% ipython --no-banner

In [1]: import numpy as np

In [2]: import numpy.linalg as la

In [3]: np.set_printoptions(precision=4, suppress=True, linewidth=100, legacy="1.25")

In [4]: def rnd(a):
   ...:     return np.round(a, 4) + 0
   ...: 

In [5]: feats = np.load("mat.npy")

In [6]: print(feats)
[[ 1  1 -1 -1  1  1 -1 -1]
 [ 1  1  1  1 -1 -1 -1 -1]
 [ 1 -1  1 -1  1 -1  1 -1]]

In [7]: x = np.array([-1, 1, 1, 0, -2, 4, -5, -2])

In [8]: print((feats * x).sum(axis=1))
[  8   6 -10]

In [9]: print(feats @ x)
[  8   6 -10]

In [10]: print(np.einsum("ij,j->i", feats, x))
[  8   6 -10]

In [11]: print(feats @ np.eye(8)[4])
[ 1. -1.  1.]

In [12]: x @ feats
Traceback (most recent call last):
  Cell In[12], line 1
    x @ feats
ValueError: matmul: Input operand 1 has a mismatch in its core dimension 0, with gufunc signature (n?,k),(k,m?)->(n?,m?) (size 3 is different from 8)


In [13]: M = np.array([[0, 0, 1, 0, 0],
    ...:     [0, 0, 0, 1, 1],
    ...:     [1, 0, 0, 1, 0],
    ...:     [0, 1, 1, 0, 0],
    ...:     [0, 1, 0, 0, 0]])

In [14]: # rank 4

In [15]: ev, V = la.eigh(M)

In [16]: x = np.array([8, 0, 2, 9, 1])

In [17]: print(x @ M @ x)
68

In [18]: print(rnd(V * np.maximum(ev, 0) @ V.T))
[[ 0.3943  0.      0.5     0.2887 -0.1057]
 [ 0.      0.683   0.183   0.5     0.5   ]
 [ 0.5     0.183   0.683   0.5     0.    ]
 [ 0.2887  0.5     0.5     0.5774  0.2887]
 [-0.1057  0.5     0.      0.2887  0.3943]]

In [19]: print(rnd(la.eigvalsh(M[1:, 1:])))
[-1.618 -0.618  0.618  1.618]

In [20]: J = np.load("x.npy")

In [21]: print(J)
[[ 1 -2  4 -8]
 [ 1 -1  1 -1]
 [ 1  0  0  0]]

In [22]: rng = np.random.default_rng(303057)

In [23]: M2 = J + rng.integers(-2, 3, (3, 1)) @ rng.integers(-2, 3, (1, 4))

In [24]: print(M2)
[[ 3  0  5 -6]
 [ 5  3  3  3]
 [ 3  2  1  2]]

In [25]: print(rnd(la.svd(M2 - J, compute_uv=False)))
[8.8318 0.     0.    ]

In [26]: print(M2 - J)
[[2 2 1 2]
 [4 4 2 4]
 [2 2 1 2]]

In [27]: print(np.abs(M2 - J).sum(axis=1))
[ 7 14  7]

In [28]: M2 = np.array([[-8, 7], [-4, -7], [5, -7], [-8, -4]])

In [29]: print(J @ M2)
[[84 25]
 [ 9 11]
 [-8  7]]

In [30]: print(np.einsum("ik,kj->ij", J, M2))
[[84 25]
 [ 9 11]
 [-8  7]]

In [31]: print(np.einsum("ij,ij->i", J, J))
[85  4  1]

In [32]: print(np.vstack([J, M2.T]).shape)
(5, 4)

In [33]: print(np.einsum("ik,kj->ji", J, M2))
[[84  9 -8]
 [25 11  7]]

In [34]: def softmax(z):
    ...:     e = np.exp(z - z.max(axis=-1, keepdims=True))
    ...:     return e / e.sum(axis=-1, keepdims=True)
    ...: 

In [35]: print(rnd(softmax(J[0] + -3)))
[0.0473 0.0024 0.9503 0.    ]

In [36]: print(rnd(softmax(J).sum(axis=1)))
[1. 1. 1.]

In [37]: att = J @ J.T / np.sqrt(4)

In [38]: print(rnd(softmax(att)[0] @ J))
[ 1. -2.  4. -8.]

In [39]: print(rnd(softmax(att)))
[[1.     0.     0.    ]
 [0.995  0.0041 0.0009]
 [0.3333 0.3333 0.3333]]

In [40]: print(rnd(softmax(att + np.triu(np.full(att.shape, -np.inf), 1))))
[[1.     0.     0.    ]
 [0.9959 0.0041 0.    ]
 [0.3333 0.3333 0.3333]]

In [41]: M2 = J / la.norm(J, axis=1, keepdims=True)

In [42]: gram = M2 @ M2.T

In [43]: print((gram - 2 * np.eye(3)).round(6).argmax(axis=1))
[1 0 1]

In [44]: print(np.argwhere(np.triu(np.abs(gram) > 0.95, 1)))
[]

In [45]: print(rnd(la.norm(M2, axis=1)))
[1. 1. 1.]

In [46]: print(rnd(gram))
[[1.     0.8135 0.1085]
 [0.8135 1.     0.5   ]
 [0.1085 0.5    1.    ]]

In [47]: ang = np.radians(35)

In [48]: R = np.eye(4)

In [49]: R[3, 3] = R[1, 1] = np.cos(ang)

In [50]: R[3, 1], R[1, 3] = -np.sin(ang), np.sin(ang)

In [51]: print(rnd(R))
[[ 1.      0.      0.      0.    ]
 [ 0.      0.8192  0.      0.5736]
 [ 0.      0.      1.      0.    ]
 [ 0.     -0.5736  0.      0.8192]]

In [52]: M2 = J @ R.T

In [53]: print(rnd(M2))
[[ 1.     -6.2269  4.     -5.4061]
 [ 1.     -1.3927  1.     -0.2456]
 [ 1.      0.      0.      0.    ]]

In [54]: print(rnd(la.svd(J, compute_uv=False)), rnd(la.svd(M2, compute_uv=False)))
[9.365  1.4043 0.569 ] [9.365  1.4043 0.569 ]

In [55]: print(rnd(np.abs(M2 - J).max(axis=0)))
[0.     4.2269 0.     2.5939]

In [56]: print(rnd(la.det(R)), rnd(np.trace(R)))
1.0 3.6383

In [57]: m1 = np.load("m.npy")

In [58]: print(m1)
[[ 1  0  0 -3  0  0]
 [ 0  0  0  0  0  0]
 [ 0  0  0  0  0  0]
 [ 0 -2  0  2  1  0]
 [ 0  0  0  0  0  0]
 [ 0  0  0  3  0  3]]

In [59]: # 2 blocks once reordered

In [60]: Uu, sig, vt = la.svd(m1, full_matrices=False)

In [61]: print(rnd(vt @ vt.T))
[[1. 0. 0. 0. 0. 0.]
 [0. 1. 0. 0. 0. 0.]
 [0. 0. 1. 0. 0. 0.]
 [0. 0. 0. 1. 0. 0.]
 [0. 0. 0. 0. 1. 0.]
 [0. 0. 0. 0. 0. 1.]]

In [62]: print(Uu.shape, sig.shape, vt.shape)
(6, 6) (6,) (6, 6)

In [63]: print(rnd(np.cumsum(sig ** 2) / np.sum(sig ** 2)))
[0.7455 0.9189 1.     1.     1.     1.    ]

In [64]: print(rnd(np.abs(vt[0])))
[0.0995 0.1562 0.     0.8816 0.0781 0.427 ]

In [65]: print(rnd(Uu.T @ Uu))
[[1. 0. 0. 0. 0. 0.]
 [0. 1. 0. 0. 0. 0.]
 [0. 0. 1. 0. 0. 0.]
 [0. 0. 0. 1. 0. 0.]
 [0. 0. 0. 0. 1. 0.]
 [0. 0. 0. 0. 0. 1.]]

In [66]: print(rnd(Uu.T @ m1 @ vt.T))
[[5.252  0.     0.     0.     0.     0.    ]
 [0.     2.5332 0.     0.     0.     0.    ]
 [0.     0.     1.7321 0.     0.     0.    ]
 [0.     0.     0.     0.     0.     0.    ]
 [0.     0.     0.     0.     0.     0.    ]
 [0.     0.     0.     0.     0.     0.    ]]
